$ ipython --no-banner

In [1]: import numpy as np

In [2]: from numpy import linalg as LA

In [3]: np.set_printoptions(suppress=True, linewidth=100)

In [4]: def tidy(a):
   ...:     return np.round(a, 3) + 0
   ...: 

In [5]: A = np.abs(np.array([[-1, -2, -2, -3, -1, 3, 1, 1, 1, 3],
   ...:     [2, 0, 2, 0, -3, 1, 3, -1, 1, 3],
   ...:     [-2, 2, -2, 0, 0, -1, 2, 0, 0, 2],
   ...:     [2, -1, 1, -1, 3, -2, -2, -2, 1, 3],
   ...:     [-3, -1, 2, -2, -2, 2, -1, 1, -1, 0],
   ...:     [0, 2, 3, -3, -2, -1, 0, -3, -2, -2],
   ...:     [1, 2, 3, -3, 3, -1, -2, 1, 2, 0],
   ...:     [-1, 1, 0, -2, -1, -3, -1, 2, -3, 3],
   ...:     [-3, 3, 3, -3, 3, 2, 1, 0, -3, -3],
   ...:     [2, -2, -3, 3, 1, -3, -2, -1, 2, 1]])) + np.eye(10)

In [6]: A = A / A.sum(axis=1, keepdims=True)

In [7]: print(tidy(A))
[[0.105 0.105 0.105 0.158 0.053 0.158 0.053 0.053 0.053 0.158]
 [0.118 0.059 0.118 0.    0.176 0.059 0.176 0.059 0.059 0.176]
 [0.167 0.167 0.25  0.    0.    0.083 0.167 0.    0.    0.167]
 [0.105 0.053 0.053 0.105 0.158 0.105 0.105 0.105 0.053 0.158]
 [0.188 0.062 0.125 0.125 0.188 0.125 0.062 0.062 0.062 0.   ]
 [0.    0.105 0.158 0.158 0.105 0.105 0.    0.158 0.105 0.105]
 [0.053 0.105 0.158 0.158 0.158 0.053 0.158 0.053 0.105 0.   ]
 [0.056 0.056 0.    0.111 0.056 0.167 0.056 0.167 0.167 0.167]
 [0.12  0.12  0.12  0.12  0.12  0.08  0.04  0.    0.16  0.12 ]
 [0.095 0.095 0.143 0.143 0.048 0.143 0.095 0.048 0.095 0.095]]

In [8]: rng = np.random.default_rng(5929)

In [9]: lab = rng.permutation(10)

In [10]: print(lab)
[4 6 1 2 0 5 7 8 9 3]

In [11]: A2 = A[lab][:, lab]

In [12]: print(tidy(LA.det(A2)), tidy(LA.det(A[lab])))
0.0 0.0

In [13]: print(tidy(np.diag(A2)))
[0.188 0.158 0.059 0.25  0.105 0.105 0.167 0.16  0.095 0.105]

In [14]: print(tidy(np.trace(A2)))
1.392

In [15]: def softmax(z):
    ...:     e = np.exp(z - z.max(axis=-1, keepdims=True))
    ...:     return e / e.sum(axis=-1, keepdims=True)
    ...: 

In [16]: print(tidy(softmax(A[2])))
[0.106 0.106 0.116 0.09  0.09  0.098 0.106 0.09  0.09  0.106]

In [17]: print(tidy(softmax(A[2] + 2)))
[0.106 0.106 0.116 0.09  0.09  0.098 0.106 0.09  0.09  0.106]

In [18]: print(tidy(softmax(10 * A[2])))
[0.133 0.133 0.307 0.025 0.025 0.058 0.133 0.025 0.025 0.133]

In [19]: scores = A @ A.T / np.sqrt(10)

In [20]: print(softmax(scores).round(6).argmax(axis=1))
[0 1 2 3 4 5 6 7 8 2]

In [21]: print(tidy(softmax(scores)))
[[0.1   0.1   0.1   0.1   0.1   0.1   0.1   0.1   0.1   0.1  ]
 [0.1   0.101 0.101 0.1   0.1   0.099 0.1   0.1   0.1   0.1  ]
 [0.1   0.101 0.102 0.1   0.1   0.099 0.1   0.099 0.1   0.1  ]
 [0.1   0.1   0.1   0.1   0.1   0.1   0.1   0.1   0.1   0.1  ]
 [0.1   0.1   0.1   0.1   0.101 0.1   0.1   0.099 0.1   0.1  ]
 [0.1   0.099 0.099 0.1   0.1   0.101 0.1   0.1   0.1   0.1  ]
 [0.1   0.1   0.1   0.1   0.1   0.1   0.101 0.099 0.1   0.1  ]
 [0.1   0.1   0.099 0.1   0.1   0.1   0.099 0.101 0.1   0.1  ]
 [0.1   0.1   0.1   0.1   0.1   0.1   0.1   0.1   0.101 0.1  ]
 [0.1   0.1   0.1   0.1   0.1   0.1   0.1   0.1   0.1   0.1  ]]

In [22]: print(tidy(softmax(scores)[2] @ A))
[0.101 0.093 0.123 0.107 0.106 0.108 0.092 0.07  0.086 0.115]

In [23]: print(tidy(LA.matrix_power(A, 100)))
[[0.103 0.096 0.131 0.105 0.103 0.107 0.094 0.067 0.079 0.114]
 [0.103 0.096 0.131 0.105 0.103 0.107 0.094 0.067 0.079 0.114]
 [0.103 0.096 0.131 0.105 0.103 0.107 0.094 0.067 0.079 0.114]
 [0.103 0.096 0.131 0.105 0.103 0.107 0.094 0.067 0.079 0.114]
 [0.103 0.096 0.131 0.105 0.103 0.107 0.094 0.067 0.079 0.114]
 [0.103 0.096 0.131 0.105 0.103 0.107 0.094 0.067 0.079 0.114]
 [0.103 0.096 0.131 0.105 0.103 0.107 0.094 0.067 0.079 0.114]
 [0.103 0.096 0.131 0.105 0.103 0.107 0.094 0.067 0.079 0.114]
 [0.103 0.096 0.131 0.105 0.103 0.107 0.094 0.067 0.079 0.114]
 [0.103 0.096 0.131 0.105 0.103 0.107 0.094 0.067 0.079 0.114]]

In [24]: pr = np.eye(10)[0]

In [25]: for _ in range(5):
    ...:     pr = pr @ A
    ...:     print(pr.round(3))
    ...: 
[0.105 0.105 0.105 0.158 0.053 0.158 0.053 0.053 0.053 0.158]
[0.095 0.093 0.127 0.108 0.101 0.11  0.09  0.076 0.078 0.124]
[0.102 0.095 0.129 0.106 0.102 0.108 0.093 0.069 0.08  0.115]
[0.103 0.095 0.13  0.106 0.103 0.107 0.094 0.067 0.079 0.115]
[0.103 0.096 0.131 0.105 0.103 0.107 0.094 0.067 0.079 0.114]

In [26]: A2 = np.array([[4, -4, 7],
    ...:     [7, 3, -8],
    ...:     [7, 1, 2],
    ...:     [-1, 6, 8],
    ...:     [5, -1, 8],
    ...:     [3, 8, 3],
    ...:     [6, 3, -3],
    ...:     [-3, -7, 0],
    ...:     [9, 8, 5],
    ...:     [-3, -1, 2]])

In [27]: print(tidy(np.einsum("ij,ij->i", A, A)))
[0.119 0.135 0.181 0.114 0.133 0.13  0.13  0.136 0.12  0.111]

In [28]: A2 = LA.inv(A)

In [29]: print(tidy(LA.cond(A)))
118.05

In [30]: print(tidy(A @ A2))
[[1. 0. 0. 0. 0. 0. 0. 0. 0. 0.]
 [0. 1. 0. 0. 0. 0. 0. 0. 0. 0.]
 [0. 0. 1. 0. 0. 0. 0. 0. 0. 0.]
 [0. 0. 0. 1. 0. 0. 0. 0. 0. 0.]
 [0. 0. 0. 0. 1. 0. 0. 0. 0. 0.]
 [0. 0. 0. 0. 0. 1. 0. 0. 0. 0.]
 [0. 0. 0. 0. 0. 0. 1. 0. 0. 0.]
 [0. 0. 0. 0. 0. 0. 0. 1. 0. 0.]
 [0. 0. 0. 0. 0. 0. 0. 0. 1. 0.]
 [0. 0. 0. 0. 0. 0. 0. 0. 0. 1.]]

In [31]: arr = np.load("arr.npy")

In [32]: print(arr)
[[ 0.478 -0.735 -0.319  0.949  0.726 -0.345  0.995 -0.721  0.993 -0.974  0.07   0.623 -0.927
  -0.92  -0.793]
 [-0.3   -0.363 -0.119  0.09   0.53   0.149  0.67  -0.454  0.804 -0.119  0.245  0.345 -0.414
  -0.797 -0.551]
 [ 0.47  -0.578  0.762 -0.975  0.948 -0.168  0.691 -0.647  0.05   0.744  0.03   0.845  0.84
   0.405 -0.993]
 [-0.932 -0.478  0.07  -0.965  0.91   0.735 -0.08  -0.757  0.811  0.97   0.706  0.647  0.319
  -0.981 -0.926]
 [-0.493  0.814  0.207 -0.912 -0.872  0.345 -0.998  0.818 -0.996  0.97  -0.129 -0.766  0.919
   0.946  0.93 ]
 [ 1.    -0.909  0.859  0.983  0.932 -0.99   1.    -0.641  0.944 -1.    -0.919  0.95  -0.551
   0.997 -0.998]
 [ 1.    -0.786  0.977 -0.38   0.952 -0.989  0.999 -0.327 -0.67  -0.995 -0.939  0.956  0.917
   1.    -1.   ]
 [ 0.986 -0.04   0.797 -0.319  0.168 -0.848  0.623  0.363 -0.917 -0.804 -0.762  0.405  0.827
   0.998 -0.821]
 [ 0.414  0.786 -0.983  1.    -1.    -0.493  0.397  0.926  0.814 -1.    -0.544 -0.989 -0.999
  -0.422  1.   ]
 [-0.235  0.178 -0.917  1.    -0.94  -0.07   0.811  0.345  0.965 -0.995 -0.01  -0.804 -0.993
  -0.935  0.994]
 [ 0.999  0.901  0.397  0.996 -0.998 -0.975 -0.757  0.988 -1.    -0.999 -0.975 -0.94   0.501
   1.     0.998]
 [ 0.929 -0.851  0.641  0.     0.967 -0.696  0.998 -0.821  0.957 -0.925 -0.264  0.922 -0.188
   0.1   -0.997]
 [ 0.996 -0.808 -0.264  1.     0.226 -0.95   1.    -0.478  0.997 -1.    -0.753  0.585 -0.99
   0.446 -0.617]
 [ 0.997  0.197  0.38   0.987 -0.827 -0.943  0.901  0.726 -0.786 -0.998 -0.89  -0.31  -0.254
   0.999  0.604]
 [ 0.999 -0.578  0.974 -0.915  0.92  -0.963  0.974 -0.119 -0.937 -0.881 -0.887  0.915  0.975
   1.    -0.999]
 [-0.793  0.345 -0.851  0.983 -0.881  0.422 -0.264  0.319  0.793 -0.744  0.291 -0.77  -0.944
  -0.944  0.986]
 [ 0.388  0.159 -0.757  0.998 -0.883 -0.345  0.77   0.388  0.824 -0.989 -0.254 -0.67  -0.962
  -0.454  0.971]
 [ 0.565  0.02  -0.903  1.    -0.943 -0.508  0.969  0.354  0.98  -0.999 -0.319 -0.757 -0.996
  -0.804  0.992]
 [-0.03   0.446 -0.804  0.996 -0.95  -0.119  0.06   0.598  0.515 -0.965 -0.178 -0.824 -0.944
  -0.422  0.992]
 [ 0.686  0.716  0.789 -0.984 -0.578 -0.3   -0.991  0.793 -0.999  0.952 -0.544 -0.371  0.988
   0.998  0.168]
 [ 0.995 -0.753  0.937 -0.856  0.965 -0.905  0.991 -0.572 -0.235 -0.848 -0.721  0.939  0.885
   0.994 -0.999]
 [-0.971  0.327 -0.478 -0.766 -0.207  0.811 -0.948 -0.03  -0.05   0.969  0.647 -0.414  0.06
  -0.954  0.706]
 [-0.862  0.159  0.493 -0.996  0.664  0.67  -0.96  -0.188 -0.851  0.996  0.478  0.291  0.934
  -0.245 -0.766]
 [ 0.537 -0.686  0.139  0.462  0.834 -0.327  0.98  -0.686  0.951 -0.827  0.02   0.716 -0.578
  -0.664 -0.93 ]
 [ 0.999 -0.922  0.977 -0.943  0.997 -0.954  1.    -0.848  0.438 -0.932 -0.77   0.989  0.923
   0.996 -1.   ]
 [ 0.996 -0.363  0.47   0.975 -0.119 -0.933  0.99   0.207  0.178 -0.998 -0.824  0.354 -0.446
   0.99  -0.565]
 [-0.993  0.686 -0.686 -0.77  -0.77   0.905 -0.997  0.397 -0.653  0.992  0.716 -0.793  0.119
  -0.963  0.974]
 [ 0.881 -0.537  0.38   0.523  0.653 -0.629  0.965 -0.397  0.696 -0.909 -0.363  0.617 -0.235
   0.551 -0.885]
 [ 0.98   0.217  0.501  0.762 -0.604 -0.84   0.523  0.611 -0.876 -0.952 -0.774 -0.149  0.38
   0.996  0.197]
 [ 0.84   0.876 -0.1    0.879 -0.991 -0.585 -0.977  0.952 -0.996 -0.706 -0.744 -0.925  0.454
   0.998  0.996]
 [-0.641  0.1   -0.544  0.711 -0.43   0.336 -0.129  0.02   0.604 -0.188  0.264 -0.371 -0.68
  -0.834  0.757]
 [ 0.01  -0.523  0.217 -0.454  0.804  0.01   0.818 -0.598  0.789  0.02   0.188  0.629 -0.06
  -0.647 -0.901]
 [ 0.869  0.363 -0.06   0.926 -0.824 -0.635  0.149  0.635 -0.67  -0.935 -0.598 -0.523 -0.291
   0.946  0.845]
 [ 0.726 -0.927 -0.786  1.     0.808 -0.604  1.    -0.909  1.    -1.     0.1    0.753 -0.999
  -0.997 -0.786]]

In [33]: proj = arr @ LA.solve(arr.T @ arr, arr.T)

In [34]: print(tidy(np.trace(proj)))
15.0

In [35]: x0 = np.array([7, -1, 1, -4, -5, 6, 3, -8, -2, 6, 8, -8, -4, -9, 9])

In [36]: y = arr @ x0

In [37]: c, lr = np.zeros(15), 1 / LA.norm(arr, 2) ** 2

In [38]: for i in range(10):
    ...:     c -= lr * arr.T @ (arr @ c - y)
    ...:     if i % 2 == 0: print(i, round(LA.norm(arr @ c - y), 3))
    ...: 
0 30.74
2 22.57
4 21.313
6 20.369
8 19.517

In [39]: print(tidy(LA.cond(arr)))
81.564

In [40]: Ac = arr - arr.mean(axis=0)

In [41]: U, s, Vt = LA.svd(Ac, full_matrices=False)

In [42]: print(np.abs(U[:, 0]).argmax())
24

In [43]: print(tidy(s ** 2 / (s ** 2).sum()))
[0.408 0.278 0.255 0.018 0.014 0.008 0.008 0.005 0.003 0.002 0.001 0.001 0.    0.    0.   ]

In [44]: print(tidy(Vt[0] * np.sign(Vt[0, np.abs(Vt[0]).argmax()])))
[-0.219  0.295 -0.268  0.145 -0.405  0.173 -0.282  0.259 -0.053  0.1    0.1   -0.384 -0.136 -0.181
  0.459]

In [45]: print(tidy((s ** 2).sum() ** 2 / (s ** 4).sum()))
3.231

In [46]: print(tidy(Ac.mean(axis=0)))
[0. 0. 0. 0. 0. 0. 0. 0. 0. 0. 0. 0. 0. 0. 0.]

In [47]: print(tidy(np.abs(Vt[-1])))
[0.145 0.42  0.04  0.032 0.213 0.507 0.083 0.408 0.041 0.028 0.471 0.302 0.034 0.08  0.002]

In [48]: print(np.abs(Vt[0]).argmax())
14

In [49]: feats = np.load("data.npy")

In [50]: print(feats)
[[  1  -4  16 -64]
 [  1  -3   9 -27]
 [  1  -2   4  -8]
 [  1  -1   1  -1]
 [  1   0   0   0]
 [  1   1   1   1]
 [  1   2   4   8]
 [  1   3   9  27]
 [  1   4  16  64]
 [  1   5  25 125]
 [  1   6  36 216]]

In [51]: A2 = np.c_[feats[:, :3] @ np.array([[-1, 0, 3], [-4, 1, 1], [1, 4, 3]]), np.array([4, 4, 1, 0, 2, 1, 1, 1, 0, 2, 3])]

In [52]: print(A2)
[[ 31  60  47   4]
 [ 20  33  27   4]
 [ 11  14  13   1]
 [  4   3   5   0]
 [ -1   0   3   2]
 [ -4   5   7   1]
 [ -5  18  17   1]
 [ -4  39  33   1]
 [ -1  68  55   0]
 [  4 105  83   2]
 [ 11 150 117   3]]

In [53]: print(tidy(LA.lstsq(feats, A2[:, 0])[0]))
[-1. -4.  1.  0.]

In [54]: print(tidy(LA.norm(LA.qr(feats)[0].T @ A2, axis=0) ** 2 / ((A2 ** 2).sum(axis=0) + 1e-12)))
[1.    1.    1.    0.865]

In [55]: print(LA.matrix_rank(A2))
4

In [56]: print(tidy(LA.norm(A2 - feats @ LA.lstsq(feats, A2)[0], axis=0)))
[0.    0.    0.    2.677]

In [57]: F = np.load("out17.npy")

In [58]: print(F)
[[ 22  -5  -1   5  10 -12 -12   1]
 [ -5  30  12   2   6   6  14   5]
 [ -1  12  22  -6   1  -4   7   8]
 [  5   2  -6  34  -8  -8   8  -5]
 [ 10   6   1  -8  29   0  -9   6]
 [-12   6  -4  -8   0  19   9   1]
 [-12  14   7   8  -9   9  27   4]
 [  1   5   8  -5   6   1   4  16]]

In [59]: A2 = F + rng.integers(-2, 3, (8, 5)) @ rng.integers(-2, 3, (5, 8))

In [60]: print(A2)
[[ 21 -10  -7  11   9  -9 -19   0]
 [ -4  32  13  -4  -4  12  16  15]
 [ -4  10  26  -7   5 -10   9  11]
 [  8   2 -11  32 -11 -13   1  -7]
 [ 11   5   0  -9  24   5 -10   9]
 [ -9  11  -2 -18  -2   7   9   3]
 [-12  13   5   9  -5   1  23   0]
 [  3   8   7  -9   3  -2   3  17]]

In [61]: print(LA.matrix_rank(A2 - F, tol=1e-8))
5

In [62]: print(np.abs(A2 - F).sum(axis=1))
[30 38 25 27 18 36 24 18]

In [63]: print(A2 - F)
[[ -1  -5  -6   6  -1   3  -7  -1]
 [  1   2   1  -6 -10   6   2  10]
 [ -3  -2   4  -1   4  -6   2   3]
 [  3   0  -5  -2  -3  -5  -7  -2]
 [  1  -1  -1  -1  -5   5  -1   3]
 [  3   5   2 -10  -2 -12   0   2]
 [  0  -1  -2   1   4  -8  -4  -4]
 [  2   3  -1  -4  -3  -3  -1   1]]

In [64]: print(tidy(LA.svd(A2 - F, compute_uv=False)))
[21.368 21.101 15.076  7.127  1.45   0.     0.     0.   ]

In [65]: print(np.allclose(A2 @ A2.T, A2.T @ A2))
False

In [66]: print(tidy(np.sort(np.abs(LA.eigvals(A2)))))
[ 2.252  8.189  8.24  17.321 17.321 33.266 48.162 64.075]

In [67]: print((A2 + A2.T) / 2)
[[ 21.   -7.   -5.5   9.5  10.   -9.  -15.5   1.5]
 [ -7.   32.   11.5  -1.    0.5  11.5  14.5  11.5]
 [ -5.5  11.5  26.   -9.    2.5  -6.    7.    9. ]
 [  9.5  -1.   -9.   32.  -10.  -15.5   5.   -8. ]
 [ 10.    0.5   2.5 -10.   24.    1.5  -7.5   6. ]
 [ -9.   11.5  -6.  -15.5   1.5   7.    5.    0.5]
 [-15.5  14.5   7.    5.   -7.5   5.   23.    1.5]
 [  1.5  11.5   9.   -8.    6.    0.5   1.5  17. ]]

In [68]: print(LA.matrix_power(A2, 3))
[[ 53976 -64030 -48953  32997  18705 -22231 -75068 -26375]
 [-45707  93644  69015 -39904 -10158  23447  83014  53869]
 [-15801  48485  50183 -26734  10142   4944  36567  38881]
 [ 23803 -33056 -46176  79032 -30211 -26679 -21900 -39835]
 [ 19521   2858   8610 -37520  35243   8935 -24192  24751]
 [-32994  42998  34739 -41839   -923  21284  42818  25370]
 [-33752  52885  28891   7649 -26695   7234  60205  14113]
 [ -6256  27688  28657 -26901  12019   7112  15863  27500]]

In [69]: print(tidy(np.abs(LA.eigvals(A2)).max()))
64.075

In [70]: print(A2 @ A2)
[[ 1005  -879  -657   582   402  -419 -1219  -250]
 [ -595  1626   987  -562  -210   392  1262   906]
 [ -214   726  1053  -373   259   -71   563   687]
 [  423  -303  -686  1586  -607  -485  -192  -572]
 [  505   149    90  -664   821   205  -536   522]
 [ -553   594   404  -759   -35   509   610   323]
 [ -592   889   397   303  -471   102  1078   145]
 [   -3   446   502  -453   241    86   197   570]]
